% python3 -q
>>> import numpy as np
>>> import numpy.linalg as la
>>> np.set_printoptions(precision=1, suppress=True, linewidth=160, sign=" ")
>>> other = np.array([[1, 2, 2], [0, 2, -3], [3, -1, 3]])
>>> K = np.triu(other)
>>> print(K)
[[ 1  2  2]
 [ 0  2 -3]
 [ 0  0  3]]
>>> print(round(la.det(K), 1))
6.0
>>> print(np.trace(K))
6
>>> print((K + K.T) / 2)
[[ 1.   1.   1. ]
 [ 1.   2.  -1.5]
 [ 1.  -1.5  3. ]]
>>> print((K - K.T) / 2)
[[ 0.   1.   1. ]
 [-1.   0.  -1.5]
 [-1.   1.5  0. ]]
>>> print(np.allclose(K @ K.T, K.T @ K))
False
>>> print(K @ K)
[[  1   6   2]
 [  0   4 -15]
 [  0   0   9]]
>>> print(np.round(np.abs(la.eigvals(K)).max(), 1))
3.0
>>> print(la.matrix_power(K, 2))
[[  1   6   2]
 [  0   4 -15]
 [  0   0   9]]
>>> rng = np.random.default_rng(1170)
>>> other = K + rng.integers(-2, 3, (3, 2)) @ rng.integers(-2, 3, (2, 3))
>>> print(other)
[[-3  4  6]
 [-2  4 -1]
 [ 0  0  3]]
>>> print(la.svd(other - K, compute_uv=False))
[ 6.9  0.8  0. ]
>>> print(np.abs(other - K).sum(axis=1))
[ 10   6   0]
>>> print(la.matrix_rank(other - K, tol=1e-8))
2
>>> x0 = np.array([1, -1, -3])
>>> target = other @ x0
>>> print(target)
[-25  -3  -9]
>>> print(np.round(la.solve(other, other[:, 0]), 1) + 0)
[ 1.  0.  0.]
>>> print(la.solve(other, target + other[:, 2]))
[ 1. -1. -2.]
>>> print(la.solve(other, -1 * target))
[-1.  1.  3.]
>>> print(la.solve(other, target))
[ 1. -1. -3.]
>>> W0 = np.array([[14, 16, 14, 0], [0, 0, 0, 0], [14, 16, 14, 0], [0, 0, 0, 0]])
>>> print(la.matrix_rank(W0, rtol=0.1))
1
>>> print(np.argsort(-la.norm(W0, axis=0).round(6), kind="stable")[:3])
[ 1  0  2]
>>> ang = np.radians(30)
>>> R = np.eye(4)
>>> R[0, 0] = R[3, 3] = np.cos(ang)
>>> R[0, 3], R[3, 0] = -np.sin(ang), np.sin(ang)
>>> print(R)
[[ 0.9  0.   0.  -0.5]
 [ 0.   1.   0.   0. ]
 [ 0.   0.   1.   0. ]
 [ 0.5  0.   0.   0.9]]
>>> other = W0 @ R.T
>>> print(np.allclose(la.norm(W0, axis=1), la.norm(other, axis=1)))
True
>>> print(np.round(la.svd(W0, compute_uv=False), 1) + 0, np.round(la.svd(other, compute_uv=False), 1) + 0)
[ 36.   0.   0.   0.] [ 36.   0.   0.   0.]
>>> def softmax(z):
...     e = np.exp(z - z.max(axis=-1, keepdims=True))
...     return e / e.sum(axis=-1, keepdims=True)
... 
>>> print(np.round(softmax(W0[2] + 3), 1) + 0)
[ 0.1  0.8  0.1  0. ]
>>> scores = W0 @ W0.T / np.sqrt(4)
>>> print(softmax(scores)[2] @ W0)
[ 14.  16.  14.   0.]
>>> U, sv, vt = la.svd(W0)
>>> vecs = vt[:(sv > 1e-8).sum()]
>>> x0 = W0[3] + 2 * W0[1] + rng.integers(2) * np.eye(4)[1]
>>> print(x0)
[ 0.  1.  0.  0.]
>>> print(np.diag(vecs.T @ vecs))
[ 0.3  0.4  0.3  0. ]
>>> print(np.allclose(vecs.T @ vecs @ x0, x0))
False
>>> X = np.diag(3 * np.array([2, 1, 2])) + np.array([[-3, -8, -6], [-9, -8, -2], [0, 6, 1]])
>>> print(X)
[[ 3 -8 -6]
 [-9 -5 -2]
 [ 0  6  7]]
>>> print(np.round(softmax(X[2] + -1), 1) + 0)
[ 0.   0.3  0.7]
>>> print(np.round(softmax(10 * X[2]), 1) + 0)
[ 0.  0.  1.]
>>> print(softmax(X).sum(axis=1))
[ 1.  1.  1.]
>>> print(np.round(softmax(X[2]), 1) + 0)
[ 0.   0.3  0.7]
>>> scores = X @ X.T / np.sqrt(3)
>>> print(np.round(softmax(scores), 1) + 0)
[[ 1.  0.  0.]
 [ 0.  1.  0.]
 [ 0.  0.  1.]]
>>> print(softmax(scores).round(6).argmax(axis=1))
[ 0  1  2]
>>> print(np.round(softmax(scores)[2] @ X, 1) + 0)
[ 0.  6.  7.]
>>> other = np.array([[1, 5], [5, -2], [3, -1]])
>>> print(np.einsum("ik,kj->ij", X, other))
[[-55  37]
 [-40 -33]
 [ 51 -19]]
>>> print(np.einsum("ij->j", X))
[-6 -7 -1]
>>> print(np.einsum("ik,kj->ji", X, other))
[[-55 -40  51]
 [ 37 -33 -19]]
>>> print(la.matrix_rank(np.vstack([X, other.T])))
3
>>> E = np.load("sample13.npy")
>>> print(E)
[[ 0.5  0.2  0.2  0.   0. ]
 [ 0.   1.   0.   0.   0. ]
 [ 0.2  0.   0.5  0.   0.2]
 [ 0.   0.   0.3  0.3  0.3]
 [ 0.5  0.   0.   0.   0.5]]
>>> print(np.sort(np.abs(la.eigvals(E))))
[ 0.3  0.4  0.4  0.9  1. ]
>>> assert E == E.T
Traceback (most recent call last):
  File "<python-input-66>", line 1, in <module>
    assert E == E.T
           ^^^^^^^^
ValueError: The truth value of an array with more than one element is ambiguous. Use a.any() or a.all()
>>> print(np.round(la.matrix_power(E, 3), 1) + 0)
[[ 0.2  0.5  0.2  0.   0.1]
 [ 0.   1.   0.   0.   0. ]
 [ 0.4  0.2  0.2  0.   0.2]
 [ 0.4  0.1  0.2  0.   0.3]
 [ 0.4  0.2  0.2  0.   0.2]]
>>> print((E - E.T) / 2)
[[ 0.   0.1  0.   0.  -0.2]
 [-0.1  0.   0.   0.   0. ]
 [ 0.   0.   0.  -0.2  0.1]
 [ 0.   0.   0.2  0.   0.2]
 [ 0.2  0.  -0.1 -0.2  0. ]]
>>> u, g = E[3], E[1]
>>> print(round(u @ u, 1))
0.3
>>> print(u @ g)
0.0
>>> p = (u @ g) / (u @ u) * u
>>> print(g - p)
[ 0.  1.  0.  0.  0.]
>>> x0 = np.array([5, 4, 1, 5, 5])
>>> target = E @ x0
>>> print(target)
[ 3.8  4.   3.   3.7  5. ]
>>> print(np.round(la.solve(E.T, E[3]), 1) + 0)
[ 0.  0.  0.  1.  0.]
>>> print(la.solve(E, target + E[:, 4]))
[ 5.  4.  1.  5.  6.]
>>> print(la.solve(E, E[:, 0]))
[ 1.  0.  0.  0.  0.]
>>> data = np.eye(5, dtype=int)[rng.permutation(5)] * np.array([-1, 0, -1, 1, -2])
>>> print(data)
[[ 0  0  0  0 -2]
 [-1  0  0  0  0]
 [ 0  0  0  0  0]
 [ 0  0  0  1  0]
 [ 0  0 -1  0  0]]
>>> print(np.allclose(data[:-1].T @ la.lstsq(data[:-1].T, data[-1])[0], data[-1]))
False
>>> print(np.unique(data.round(6), axis=0).shape)
(5, 5)
>>> print(data @ la.pinv(data) @ data)
[[ 0.  0.  0.  0. -2.]
 [-1.  0.  0.  0.  0.]
 [ 0.  0.  0.  0.  0.]
 [ 0.  0.  0.  1.  0.]
 [ 0.  0. -1.  0.  0.]]
>>> print(round(float(la.det(data)), 1))
0.0
>>> print(np.round(la.norm(data, 2) / la.norm(data), 1))
0.8
>>> print(la.cond(data) > 100)
True
>>> print(la.matrix_rank(data, rtol=0.1))
4
>>> A = np.load("arr.npy")
>>> print(A)
[[-3  1 -1 -3]
 [-3  2  3  3]
 [ 1  1 -1  2]
 [ 3  2  1  1]]
>>> u = np.array([0, 1, 0, 1])
>>> other = A + np.outer(u, np.eye(4)[1])
>>> print(other)
[[-3.  1. -1. -3.]
 [-3.  3.  3.  3.]
 [ 1.  1. -1.  2.]
 [ 3.  3.  1.  1.]]
>>> Q = E.astype(float).copy()
>>> for j in range(5):
...     Q[:, j] -= Q[:, :j] @ (Q[:, :j].T @ Q[:, j])
...     Q[:, j] /= la.norm(Q[:, j])
... 
>>> print(np.round(Q.T @ Q, 1) + 0)
[[ 1.  0.  0.  0.  0.]
 [ 0.  1.  0.  0.  0.]
 [ 0.  0.  1.  0.  0.]
 [ 0.  0.  0.  1.  0.]
 [ 0.  0.  0.  0.  1.]]
>>> basis = np.array([[-0.2, -1.1, -1.4]])
>>> M = np.array([[-1],
...     [2],
...     [1],
...     [-2],
...     [0],
...     [-2],
...     [-1],
...     [1],
...     [1],
...     [-1],
...     [2],
...     [0],
...     [-2],
...     [1],
...     [-1],
...     [-1],
...     [2],
...     [1],
...     [0],
...     [2],
...     [-1],
...     [1],
...     [-1],
...     [2],
...     [-1],
...     [1]]) @ basis + 0.1 * rng.normal(size=(26, 3))
>>> print(M.round(1) + 0)
[[ 0.2  1.2  1.5]
 [-0.4 -2.2 -2.7]
 [-0.3 -1.2 -1.4]
 [ 0.3  2.1  2.8]
 [-0.1 -0.2  0. ]
 [ 0.3  2.   2.9]
 [ 0.   1.1  1.4]
 [-0.4 -1.  -1.4]
 [-0.1 -1.  -1.2]
 [ 0.3  1.2  1.4]
 [-0.4 -2.4 -2.9]
 [-0.1 -0.1  0. ]
 [ 0.4  2.2  2.8]
 [-0.1 -1.2 -1.3]
 [ 0.3  1.2  1.3]
 [ 0.2  1.   1.5]
 [-0.4 -2.3 -2.9]
 [-0.3 -1.  -1.4]
 [ 0.  -0.1 -0.1]
 [-0.3 -2.2 -2.8]
 [ 0.3  1.   1.3]
 [-0.3 -0.9 -1.4]
 [ 0.2  1.1  1.5]
 [-0.4 -2.3 -2.7]
 [ 0.2  1.1  1.5]
 [-0.2 -1.  -1.4]]
>>> print(round(float(la.norm(M, 2) / la.norm(M)), 1))
1.0
>>> print([round(float(x), 1) for x in la.svd(M, compute_uv=False)[:3]])
[12.2, 0.5, 0.4]
>>> print(np.argsort(-la.norm(M, axis=0).round(6), kind="stable")[:3])
[ 2  1  0]
>>> U, sv, vt = la.svd(M)
>>> print(sv)
[ 12.2   0.5   0.4]
>>> other = U[:, :1] @ np.diag(sv[:1]) @ vt[:1]
>>> print(np.round(np.abs(M - other).max(), 1))
0.2
>>> print(round(float(la.norm(M - other, 2)), 1), np.round(sv[1], 1))
0.5 0.5
>>> print(la.matrix_rank(M, rtol=0.05))
1
>>> print(la.matrix_rank(other))
1
>>> J = np.load("mat.npy")
>>> print(J)
[[ 0.3  0.   2.   1.   2. ]
 [ 2.   2.3  2.   0.   1. ]
 [ 1.   1.   0.3  0.   2. ]
 [ 0.   2.   0.   1.3  1. ]
 [ 0.   0.   2.   1.   2.3]]
>>> Q = J.astype(float).copy()
>>> for j in range(5):
...     Q[:, j] -= Q[:, :j] @ (Q[:, :j].T @ Q[:, j])
...     Q[:, j] /= la.norm(Q[:, j])
... 
>>> print(Q.round(1) + 0)
[[ 0.1 -0.2  0.6  0.5 -0.6]
 [ 0.9  0.   0.  -0.4 -0.2]
 [ 0.4  0.  -0.2  0.7  0.5]
 [ 0.   1.   0.1  0.1 -0.1]
 [ 0.   0.   0.7 -0.2  0.7]]
>>> x0 = np.array([2, -1, 1, -2, 2])
>>> target = J @ x0
>>> c, lr = np.zeros(5), 1 / la.norm(J, 2) ** 2
>>> for i in range(25):
...     c -= lr * J.T @ (J @ c - target)
...     if i % 5 == 0: print(i, round(la.norm(J @ c - target), 1))
... 
0 5.1
5 3.2
10 2.1
15 1.5
20 1.1
>>> print(c)
[ 1.8 -0.8  1.3 -1.6  1.6]
